$ ipython --no-banner

In [1]: import numpy as np

In [2]: np.set_printoptions(suppress=True, linewidth=200)

In [3]: J = np.load("sample19.npy")

In [4]: J.round(4)
Out[4]: 
array([[ 0.6087,  0.1304, -0.3913,  0.1304, -0.1304, -0.6522],
       [ 0.1304,  0.9565,  0.1304, -0.0435,  0.0435,  0.2174],
       [-0.3913,  0.1304,  0.6087,  0.1304, -0.1304, -0.6522],
       [ 0.1304, -0.0435,  0.1304,  0.9565,  0.0435,  0.2174],
       [-0.1304,  0.0435, -0.1304,  0.0435,  0.9565, -0.2174],
       [-0.6522,  0.2174, -0.6522,  0.2174, -0.2174, -0.087 ]])

In [5]: # symmetric, so the eigenvalues are real

In [6]: f = np.array([0, -1, -3, -1, -1, -2])

In [7]: Y = J + np.outer(f, np.eye(6)[4])

In [8]: print(Y.round(4))
[[ 0.6087  0.1304 -0.3913  0.1304 -0.1304 -0.6522]
 [ 0.1304  0.9565  0.1304 -0.0435 -0.9565  0.2174]
 [-0.3913  0.1304  0.6087  0.1304 -3.1304 -0.6522]
 [ 0.1304 -0.0435  0.1304  0.9565 -0.9565  0.2174]
 [-0.1304  0.0435 -0.1304  0.0435 -0.0435 -0.2174]
 [-0.6522  0.2174 -0.6522  0.2174 -2.2174 -0.087 ]]

In [9]: mat = np.load("case9.npy")

In [10]: mat
Out[10]: 
array([[-0.5481, -0.0131, -0.5084],
       [ 1.1074,  0.0583,  1.2257],
       [ 3.522 ,  0.0077,  3.4817],
       [ 3.038 , -0.0439,  3.0385],
       [-3.6876, -0.0606, -3.7764],
       [-4.3123, -0.0053, -4.4265],
       [-3.5346, -0.0013, -3.498 ],
       [-0.3882, -0.0019, -0.4901],
       [-0.4196, -0.0372, -0.4151],
       [ 1.381 , -0.0575,  1.4171],
       [-2.2571,  0.0451, -2.2439],
       [ 1.7091,  0.0221,  1.6838],
       [-2.8522, -0.065 , -2.8323],
       [ 1.1964,  0.0096,  1.1208],
       [-2.6249, -0.0421, -2.5548]])

In [11]: z = mat[:, 0] > np.median(mat[:, 0])

In [12]: f = mat[z].mean(axis=0) - mat[~z].mean(axis=0)

In [13]: z.astype(int)
Out[13]: array([0, 1, 1, 1, 0, 0, 0, 1, 0, 1, 0, 1, 0, 1, 0])

In [14]: print(f.round(4))
[4.1818 0.0216 4.1716]

In [15]: print(((mat - mat.mean(axis=0)) @ f > 0).astype(int))
[1 1 1 1 0 0 0 1 1 1 0 1 0 1 0]

In [16]: Xc = mat - mat.mean(axis=0)

In [17]: evecs = np.linalg.svd(Xc)[2][:1]

In [18]: Y = Xc - Xc @ evecs.T @ evecs

In [19]: np.round((Xc @ evecs.T).std(axis=0), 4)
Out[19]: array([3.461])

In [20]: print(round(np.linalg.norm(Y) / np.linalg.norm(Xc), 4))
0.0167

In [21]: C = np.array([[2, -4, 1, 1], [-5, -1, 5, -1]])

In [22]: rng = np.random.default_rng(47774)

In [23]: m1 = rng.normal(size=(12, 2)) @ C + np.array([1, 6, 4, 7])

In [24]: m1.round(4)
Out[24]: 
array([[ -5.0817,   7.4249,   8.2809,   5.4235],
       [ 10.8385,   9.656 ,  -6.9896,   8.7375],
       [  2.9   ,   4.7113,   3.2377,   7.6075],
       [-10.9366,   2.6076,  16.6219,   4.7497],
       [  1.592 ,   9.5821,   1.0463,   6.6461],
       [  3.8143,  10.0915,  -1.2202,   7.0817],
       [ -1.8661,   2.9984,   8.5218,   6.7579],
       [ -2.6587,  10.8099,   3.8803,   5.5126],
       [  7.9249,  12.266 ,  -6.2529,   7.7194],
       [  0.652 ,  14.4883,  -1.4869,   5.7634],
       [ -3.8235,  10.588 ,   5.0376,   5.2781],
       [ -5.6982,   3.4194,  11.5443,   5.8296]])

In [25]: # rows and columns are dependent

In [26]: Y = np.array([[0, 0], [3, 2], [0, 2], [5, 2]])

In [27]: np.vstack([m1, Y.T]).shape
Out[27]: (14, 4)

In [28]: print(np.round(np.einsum("ij->j", m1), 4))
[-2.3433 98.6436 42.2213 77.107 ]

In [29]: np.round(np.einsum("ij,ij->i", m1, m1), 4)
Out[29]: array([178.9401, 335.9074,  98.9644, 425.256 , 139.617 , 168.0263, 130.7635, 169.3687, 311.9459, 245.7638, 179.9601, 211.4174])

In [30]: np.linalg.matrix_rank(m1 @ Y)
Out[30]: np.int64(2)

In [31]: np.linalg.matrix_rank(np.vstack([m1, Y.T]))
Out[31]: np.int64(4)
